% ipython --no-banner

In [1]: import numpy as np

In [2]: np.set_printoptions(precision=2, suppress=True, linewidth=100)

In [3]: def rnd(a):
   ...:     return np.round(a, 2) + 0
   ...: 

In [4]: J = np.loadtxt("arr.csv", delimiter=",")

In [5]: rnd(J)
Out[5]: 
array([[0.1 , 0.03, 0.3 ],
       [0.03, 0.01, 0.1 ],
       [0.3 , 0.1 , 0.89]])

In [6]: np.argsort(-np.linalg.norm(J, axis=0).round(6), kind="stable")[:3]
Out[6]: array([2, 0, 1])

In [7]: J.shape
Out[7]: (3, 3)

In [8]: rnd(J.sum(axis=1))
Out[8]: array([0.43, 0.14, 1.29])

In [9]: np.unravel_index(np.abs(J).argmax(), J.shape)
Out[9]: (np.int64(2), np.int64(2))

In [10]: np.zeros(3, 3)
TypeError: Cannot interpret '3' as a data type


In [11]: np.count_nonzero(J)
Out[11]: np.int64(9)

In [12]: rnd(J.mean(axis=0))
Out[12]: array([0.14, 0.05, 0.43])

In [13]: rnd(J - J[0])
Out[13]: 
array([[ 0.  ,  0.  ,  0.  ],
       [-0.07, -0.02, -0.2 ],
       [ 0.2 ,  0.07,  0.59]])

In [14]: rnd(np.abs(J).max())
Out[14]: np.float64(0.89)

In [15]: rng = np.random.default_rng(9196)

In [16]: idx = rng.permutation(3)

In [17]: idx
Out[17]: array([0, 2, 1])

In [18]: other = J[idx][:, idx]

In [19]: rnd(np.diag(other))
Out[19]: array([0.1 , 0.89, 0.01])

In [20]: rnd(np.trace(other))
Out[20]: np.float64(1.0)

In [21]: m1 = np.load("m.npy")

In [22]: m1
Out[22]: 
array([[ 1.2,  0.1, -0.6, -1.5],
       [ 0.1, -0.2,  0.5,  0.5],
       [ 0. ,  1.8,  1.2,  1.7],
       [-1.6, -1.1, -0.7, -0.3],
       [ 0.5, -0.8, -0.6,  1. ],
       [ 0.1, -0.5,  1.6,  0.8],
       [-0.5, -1.2, -1.1, -0.4],
       [ 0.1, -0.5,  0. ,  2. ],
       [-0.8,  0.5,  0.3,  1.5],
       [-1. , -0.7, -0.2, -0.6],
       [ 1. , -2. ,  2.5,  2.5],
       [-1.2,  1.8, -0.1, -0.3],
       [ 0.3, -0.9, -0.8, -0.5],
       [-0.5, -1.7,  0.2, -1.5],
       [ 2. ,  2.1,  1. , -0.5],
       [ 2.2, -0.8, -0.5,  0.5],
       [-0.6,  0.3, -0.9,  0.5],
       [-0.9,  0.3,  0.1, -0.6]])

In [23]: x = np.array([2, 1, 0, 2])

In [24]: target = m1 @ x

In [25]: c, lr = np.zeros(4), 1 / np.linalg.norm(m1, 2) ** 2

In [26]: for i in range(20):
    ...:     c -= lr * m1.T @ (m1 @ c - target)
    ...:     if i % 5 == 0: print(i, round(np.linalg.norm(m1 @ c - target), 2))
    ...: 
0 3.92
5 0.77
10 0.18
15 0.04

In [27]: rnd(np.linalg.cond(m1))
Out[27]: np.float64(1.99)
